In [1]: import numpy as np

In [2]: np.set_printoptions(precision=2, suppress=True, linewidth=200, legacy="1.25")

In [3]: def tidy(a):
   ...:     return np.round(a, 2) + 0
   ...: 

In [4]: J = np.loadtxt("arr.csv", delimiter=",")

In [5]: J
Out[5]: 
array([[ 0.,  2.,  2., -1.,  0.,  2., -3.,  2.],
       [ 1., -3.,  2.,  3.,  2.,  2.,  1.,  2.],
       [ 3.,  1., -2., -1., -1.,  3.,  0., -3.],
       [ 1.,  1.,  3., -1.,  2., -1., -2., -1.],
       [ 2.,  3., -2.,  2.,  2.,  0., -2., -2.],
       [-2., -2., -3.,  2., -1., -2., -3., -2.],
       [-2.,  3., -2., -3., -2., -3.,  0., -3.],
       [ 2.,  2., -1.,  0., -2.,  3., -3.,  0.],
       [ 2.,  2., -3., -2.,  1.,  3., -1.,  1.],
       [ 0.,  2.,  2., -1.,  0.,  2., -3.,  2.]])

In [6]: B = np.c_[J[:, :2] @ np.array([[7, 8], [4, 3]]), np.array([0, -1, 2, 2, -3, 3, 1, 2, 0, 2])]

In [7]: B
Out[7]: 
array([[  8.,   6.,   0.],
       [ -5.,  -1.,  -1.],
       [ 25.,  27.,   2.],
       [ 11.,  11.,   2.],
       [ 26.,  25.,  -3.],
       [-22., -22.,   3.],
       [ -2.,  -7.,   1.],
       [ 22.,  22.,   2.],
       [ 22.,  22.,   0.],
       [  8.,   6.,   2.]])

In [8]: tidy(np.linalg.lstsq(J, B[:, 0])[0])
Out[8]: array([7., 4., 0., 0., 0., 0., 0., 0.])

In [9]: np.linalg.matrix_rank(B)
Out[9]: 3

In [10]: tidy(np.linalg.norm(B - J @ np.linalg.lstsq(J, B)[0], axis=0))
Out[10]: array([0.  , 0.  , 1.53])
